$ python -q
>>> import numpy as np
>>> np.set_printoptions(precision=3, suppress=True, linewidth=140)
>>> A = np.load("a.npy")
>>> A
array([[ 0,  0,  0,  0,  1, 17,  0, 10,  8, 19,  0],
       [ 0,  0,  0,  0,  0,  8,  0, 10,  0, 12,  0],
       [ 0,  0,  0,  0,  2,  4,  5, 11,  4, 13,  0],
       [ 0,  0,  0,  0,  2,  5,  0, 10, 12, 12,  0],
       [ 0,  0,  0,  5,  2,  7,  0,  8, 15, 11,  0],
       [ 0,  0,  0,  0,  4, 14,  1,  7,  0, 17,  0],
       [ 0,  0,  0,  0,  0, 12,  0,  9,  0, 15,  0],
       [ 0,  0,  1,  0,  5,  8, 12, 10,  0, 17,  0],
       [ 0,  0,  0,  0,  0,  9,  0, 12,  8, 14,  0],
       [ 0,  0,  0,  0,  0,  6,  8, 18,  6, 19,  0],
       [ 0,  0,  0,  0,  0, 12,  0, 12, 11, 17,  0],
       [ 0,  0,  0,  0,  0, 12,  0,  3,  0,  9,  0],
       [ 0,  0,  0,  0,  2,  5,  0, 10, 12, 12,  0],
       [ 0,  0,  0,  0,  0,  7,  0, 11,  5, 12,  0],
       [ 0,  0,  0,  0,  0,  6,  0, 15,  5, 14,  0],
       [ 0,  0,  0,  0,  0,  9,  2, 18,  8, 20,  0],
       [ 0,  0,  0,  0,  0, 10,  0,  2,  0,  7,  0],
       [ 0,  0,  0,  0,  0,  3,  0, 12,  3, 10,  0],
       [ 3,  0,  0,  0,  0,  0,  0,  8,  0,  0,  0],
       [ 0,  0,  0,  0,  0,  0,  2, 16, 10, 11,  0],
       [ 0,  0,  0,  7,  0,  8,  0,  4,  9,  6,  0],
       [ 0,  0,  0,  0,  0,  8,  0,  1,  0,  4,  0],
       [ 0,  0,  0,  3,  0,  1,  0,  5,  5,  3,  0],
       [ 8,  0,  0,  0,  0,  0,  6, 12,  7,  3,  0],
       [ 0,  0,  0,  0,  0,  3,  8, 18,  8, 17,  0],
       [ 3,  0,  0,  2,  0,  0,  0,  4,  0,  0,  0],
       [ 0,  0,  0,  6,  0,  5,  0,  7, 10,  5,  0],
       [ 0,  0,  0,  0,  0,  6,  0, 15,  9, 13,  0],
       [ 0,  0,  1,  0,  6,  9, 12, 12,  2, 20,  0],
       [ 0,  0,  0,  0,  0,  0,  0, 12, 10,  9,  0],
       [ 0,  0,  0,  0,  0,  0,  2, 12,  2,  5,  0],
       [ 0,  0,  0,  0,  0,  4, 11, 17,  3, 17,  0],
       [ 0,  0,  0,  0,  3,  9,  8, 12,  1, 18,  0],
       [ 5,  0,  0,  0,  0,  0,  0,  6,  0,  0,  0],
       [ 0,  0,  0,  0,  0,  7,  0, 14, 13, 13,  0],
       [ 0,  0,  0,  0,  0, 15,  0, 15,  9, 22,  0],
       [ 0,  0,  0,  0,  2, 17,  0, 10,  4, 20,  0],
       [ 0,  0,  0,  0,  0,  0,  0, 19, 19, 14,  0],
       [ 0,  0,  0,  0,  3, 18,  0,  9,  8, 20,  0],
       [ 0,  0,  0,  5,  0,  3,  0, 12, 15,  7,  0],
       [ 1,  0,  0,  0,  0,  0,  0, 15, 11,  8,  0],
       [ 0,  0,  0,  0,  0,  7,  2, 20, 14, 21,  0],
       [ 0,  0,  0,  0,  0,  5,  8, 16,  2, 16,  0],
       [ 3,  0,  0,  0,  0,  0,  8, 12,  0,  4,  0],
       [ 0,  0,  0,  2,  0,  1,  0, 11, 14,  9,  0],
       [ 4,  0,  0,  0,  0,  0,  0,  5,  0,  0,  0],
       [ 0,  0,  0,  0,  3,  9,  9, 21, 14, 26,  0],
       [ 0,  0,  0,  0,  0, 11,  0, 13, 11, 16,  0]])
>>> u = np.array([-9, 1, 4])
>>> print(np.correlate(A[15], A[10], "full"))
[  0   0   0   0   0   0 153 133 436 358 752 340 456  96 240   0   0   0   0   0   0]
>>> np.cross(A[15, :3], A[10, :3])
array([0, 0, 0])
>>> np.polyval(u, A[15])
array([    4,     4,     4,     4,     4,  -716,   -30, -2894,  -564, -3576,     4])
